% ipython --no-banner

In [1]: import numpy as np

In [2]: np.set_printoptions(precision=3, suppress=True, linewidth=140, floatmode="fixed")

In [3]: E = np.load("layer12.npy")

In [4]: print(E)
[[3.000 1.000 1.000 1.000 1.000 1.000 1.000 1.000 1.000 1.000]
 [1.000 3.000 1.000 1.000 1.000 1.000 1.000 1.000 1.000 1.000]
 [1.000 1.000 3.000 1.000 1.000 1.000 1.000 1.000 1.000 1.000]
 [1.000 1.000 1.000 3.000 1.000 1.000 1.000 1.000 1.000 1.000]
 [1.000 1.000 1.000 1.000 3.000 1.000 1.000 1.000 1.000 1.000]
 [1.000 1.000 1.000 1.000 1.000 3.000 1.000 1.000 1.000 1.000]
 [1.000 1.000 1.000 1.000 1.000 1.000 3.000 1.000 1.000 1.000]
 [1.000 1.000 1.000 1.000 1.000 1.000 1.000 3.000 1.000 1.000]
 [1.000 1.000 1.000 1.000 1.000 1.000 1.000 1.000 3.000 1.000]
 [1.000 1.000 1.000 1.000 1.000 1.000 1.000 1.000 1.000 3.000]]

In [5]: U, sig, Vt = np.linalg.svd(E, full_matrices=False)

In [6]: print(sig)
[12.000  2.000  2.000  2.000  2.000  2.000  2.000  2.000  2.000  2.000]

In [7]: print(np.round(U.T @ U, 3) + 0)
[[1.000 0.000 0.000 0.000 0.000 0.000 0.000 0.000 0.000 0.000]
 [0.000 1.000 0.000 0.000 0.000 0.000 0.000 0.000 0.000 0.000]
 [0.000 0.000 1.000 0.000 0.000 0.000 0.000 0.000 0.000 0.000]
 [0.000 0.000 0.000 1.000 0.000 0.000 0.000 0.000 0.000 0.000]
 [0.000 0.000 0.000 0.000 1.000 0.000 0.000 0.000 0.000 0.000]
 [0.000 0.000 0.000 0.000 0.000 1.000 0.000 0.000 0.000 0.000]
 [0.000 0.000 0.000 0.000 0.000 0.000 1.000 0.000 0.000 0.000]
 [0.000 0.000 0.000 0.000 0.000 0.000 0.000 1.000 0.000 0.000]
 [0.000 0.000 0.000 0.000 0.000 0.000 0.000 0.000 1.000 0.000]
 [0.000 0.000 0.000 0.000 0.000 0.000 0.000 0.000 0.000 1.000]]

In [8]: print(np.abs(Vt[0]))
[0.316 0.316 0.316 0.316 0.316 0.316 0.316 0.316 0.316 0.316]

In [9]: print(np.abs(U[:, 0]).round(6).argmax())
0

In [10]: print(np.allclose(U * sig @ Vt, E))
True

In [11]: evals, vecs = np.linalg.eigh(E)

In [12]: x = np.array([2, 3, 2, -3, -3, -3, 0, 1, -2, 2])

In [13]: print((np.sign(vecs[:, -1].round(6)) == np.sign(vecs[0, -1].round(6))).astype(int))
[1 1 1 1 1 1 1 1 1 1]

In [14]: print(x @ E @ x)
107.0

In [15]: print(np.linalg.eigvalsh(E[1:, 1:]))
[ 2.000  2.000  2.000  2.000  2.000  2.000  2.000  2.000 11.000]

In [16]: out = E[0, 0] * E[1:] - np.outer(E[1:, 0], E[0])

In [17]: print(out)
[[0.000 8.000 2.000 2.000 2.000 2.000 2.000 2.000 2.000 2.000]
 [0.000 2.000 8.000 2.000 2.000 2.000 2.000 2.000 2.000 2.000]
 [0.000 2.000 2.000 8.000 2.000 2.000 2.000 2.000 2.000 2.000]
 [0.000 2.000 2.000 2.000 8.000 2.000 2.000 2.000 2.000 2.000]
 [0.000 2.000 2.000 2.000 2.000 8.000 2.000 2.000 2.000 2.000]
 [0.000 2.000 2.000 2.000 2.000 2.000 8.000 2.000 2.000 2.000]
 [0.000 2.000 2.000 2.000 2.000 2.000 2.000 8.000 2.000 2.000]
 [0.000 2.000 2.000 2.000 2.000 2.000 2.000 2.000 8.000 2.000]
 [0.000 2.000 2.000 2.000 2.000 2.000 2.000 2.000 2.000 8.000]]

In [18]: print(np.flatnonzero(~out.round(6).any(axis=1)))
[]

In [19]: print(np.round(np.linalg.det(E), 3))
6144.0

In [20]: print(E @ E)
[[18.000 14.000 14.000 14.000 14.000 14.000 14.000 14.000 14.000 14.000]
 [14.000 18.000 14.000 14.000 14.000 14.000 14.000 14.000 14.000 14.000]
 [14.000 14.000 18.000 14.000 14.000 14.000 14.000 14.000 14.000 14.000]
 [14.000 14.000 14.000 18.000 14.000 14.000 14.000 14.000 14.000 14.000]
 [14.000 14.000 14.000 14.000 18.000 14.000 14.000 14.000 14.000 14.000]
 [14.000 14.000 14.000 14.000 14.000 18.000 14.000 14.000 14.000 14.000]
 [14.000 14.000 14.000 14.000 14.000 14.000 18.000 14.000 14.000 14.000]
 [14.000 14.000 14.000 14.000 14.000 14.000 14.000 18.000 14.000 14.000]
 [14.000 14.000 14.000 14.000 14.000 14.000 14.000 14.000 18.000 14.000]
 [14.000 14.000 14.000 14.000 14.000 14.000 14.000 14.000 14.000 18.000]]

In [21]: print(round(float(np.abs(np.linalg.eigvals(E)).max()), 3))
12.0

In [22]: evals, vecs = np.linalg.eigh(E)

In [23]: print((evals > 1e-8).sum(), (evals < -1e-8).sum())
10 0

In [24]: print(np.round(vecs.T @ vecs, 3) + 0)
[[1.000 0.000 0.000 0.000 0.000 0.000 0.000 0.000 0.000 0.000]
 [0.000 1.000 0.000 0.000 0.000 0.000 0.000 0.000 0.000 0.000]
 [0.000 0.000 1.000 0.000 0.000 0.000 0.000 0.000 0.000 0.000]
 [0.000 0.000 0.000 1.000 0.000 0.000 0.000 0.000 0.000 0.000]
 [0.000 0.000 0.000 0.000 1.000 0.000 0.000 0.000 0.000 0.000]
 [0.000 0.000 0.000 0.000 0.000 1.000 0.000 0.000 0.000 0.000]
 [0.000 0.000 0.000 0.000 0.000 0.000 1.000 0.000 0.000 0.000]
 [0.000 0.000 0.000 0.000 0.000 0.000 0.000 1.000 0.000 0.000]
 [0.000 0.000 0.000 0.000 0.000 0.000 0.000 0.000 1.000 0.000]
 [0.000 0.000 0.000 0.000 0.000 0.000 0.000 0.000 0.000 1.000]]

In [25]: print(round(evals.sum(), 3), np.trace(E))
30.0 30.0

In [26]: print(np.unique(evals.round(6) + 0, return_counts=True)[1])
[9 1]

In [27]: print(np.abs(vecs[:, -1]).round(6).argmax())
0

In [28]: print(np.round(vecs.T @ E @ vecs, 3) + 0)
[[ 2.000  0.000  0.000  0.000  0.000  0.000  0.000  0.000  0.000  0.000]
 [ 0.000  2.000  0.000  0.000  0.000  0.000  0.000  0.000  0.000  0.000]
 [ 0.000  0.000  2.000  0.000  0.000  0.000  0.000  0.000  0.000  0.000]
 [ 0.000  0.000  0.000  2.000  0.000  0.000  0.000  0.000  0.000  0.000]
 [ 0.000  0.000  0.000  0.000  2.000  0.000  0.000  0.000  0.000  0.000]
 [ 0.000  0.000  0.000  0.000  0.000  2.000  0.000  0.000  0.000  0.000]
 [ 0.000  0.000  0.000  0.000  0.000  0.000  2.000  0.000  0.000  0.000]
 [ 0.000  0.000  0.000  0.000  0.000  0.000  0.000  2.000  0.000  0.000]
 [ 0.000  0.000  0.000  0.000  0.000  0.000  0.000  0.000  2.000  0.000]
 [ 0.000  0.000  0.000  0.000  0.000  0.000  0.000  0.000  0.000 12.000]]

In [29]: print(np.linalg.eigvalsh(E + 5 * np.eye(10)))
[ 7.000  7.000  7.000  7.000  7.000  7.000  7.000  7.000  7.000 17.000]

In [30]: print(evals)
[ 2.000  2.000  2.000  2.000  2.000  2.000  2.000  2.000  2.000 12.000]
